$ ipython --no-banner

In [1]: import numpy as np

In [2]: np.set_printoptions(precision=1, suppress=True, linewidth=140, sign=" ")

In [3]: feats = np.loadtxt("w.csv", delimiter=",")

In [4]: print(feats)
[[ 3.  2. -1.]
 [ 3.  4.  1.]
 [ 0.  3.  2.]
 [ 1.  1.  0.]
 [ 3. -2. -3.]
 [ 5. -3. -6.]
 [ 3. -1. -4.]
 [ 3. -2. -2.]
 [ 1. -3. -2.]
 [ 0. -3. -2.]
 [-3.  0. -4.]
 [-1. -2. -4.]
 [ 1. -2. -3.]
 [-2. -5. -4.]
 [-3. -6. -6.]
 [-6. -6. -5.]
 [-6. -5. -5.]
 [-7. -6. -4.]
 [-5. -4. -1.]
 [-5. -6. -2.]
 [-3. -7. -3.]
 [-4. -4. -1.]
 [-6. -1.  1.]
 [-5. -3.  0.]
 [-2. -3.  3.]
 [ 1. -3.  5.]
 [ 2. -4.  2.]
 [ 0. -2.  1.]
 [ 2.  0.  1.]]

In [5]: lab = feats[:, 0] > np.median(feats[:, 0])

In [6]: r0 = feats[lab].mean(axis=0) - feats[~lab].mean(axis=0)

In [7]: print(lab.astype(int))
[ 1  1  0  1  1  1  1  1  1  0  0  0  1  0  0  0  0  0  0  0  0  0  0  0  0  1  1  0  1]

In [8]: B = np.array([[3, 3, 2]])

In [9]: F = np.block([[np.zeros((1, 1)), B], [B.T, np.zeros((3, 3))]])

In [10]: print(F)
[[ 0.  3.  3.  2.]
 [ 3.  0.  0.  0.]
 [ 3.  0.  0.  0.]
 [ 2.  0.  0.  0.]]

In [11]: # rank 2

In [12]: left, sig, VT = np.linalg.svd(F)

In [13]: print(sig.round(1) + 0)
[ 4.7  4.7  0.   0. ]

In [14]: B = left[:, :2] @ np.diag(sig[:2]) @ VT[:2]

In [15]: print(round(np.abs(F - B).max(), 1))
0.0

In [16]: print(round(np.linalg.norm(F - B, 2), 1), np.round(sig[2], 1))
0.0 0.0

In [17]: print(np.linalg.matrix_rank(B))
2

In [18]: evals, evecs = np.linalg.eigh(F)

In [19]: x = np.array([-1, -3, 0, 2])

In [20]: print(x @ F @ x)
10.0

In [21]: def softmax(z):
    ...:     e = np.exp(z - z.max(axis=-1, keepdims=True))
    ...:     return e / e.sum(axis=-1, keepdims=True)
    ...: 

In [22]: print(softmax(F).sum(axis=1))
[ 1.  1.  1.  1.]

In [23]: print(np.round(softmax(10 * F[3]), 1) + 0)
[ 1.  0.  0.  0.]

In [24]: att = F @ F.T / np.sqrt(4)

In [25]: print(softmax(att).round(6).argmax(axis=1))
[ 0  1  1  1]

In [26]: print(np.round(softmax(att + np.triu(np.full(att.shape, -np.inf), 1)), 1) + 0)
[[ 1.   0.   0.   0. ]
 [ 0.   1.   0.   0. ]
 [ 0.   0.5  0.5  0. ]
 [ 0.   0.4  0.4  0.2]]
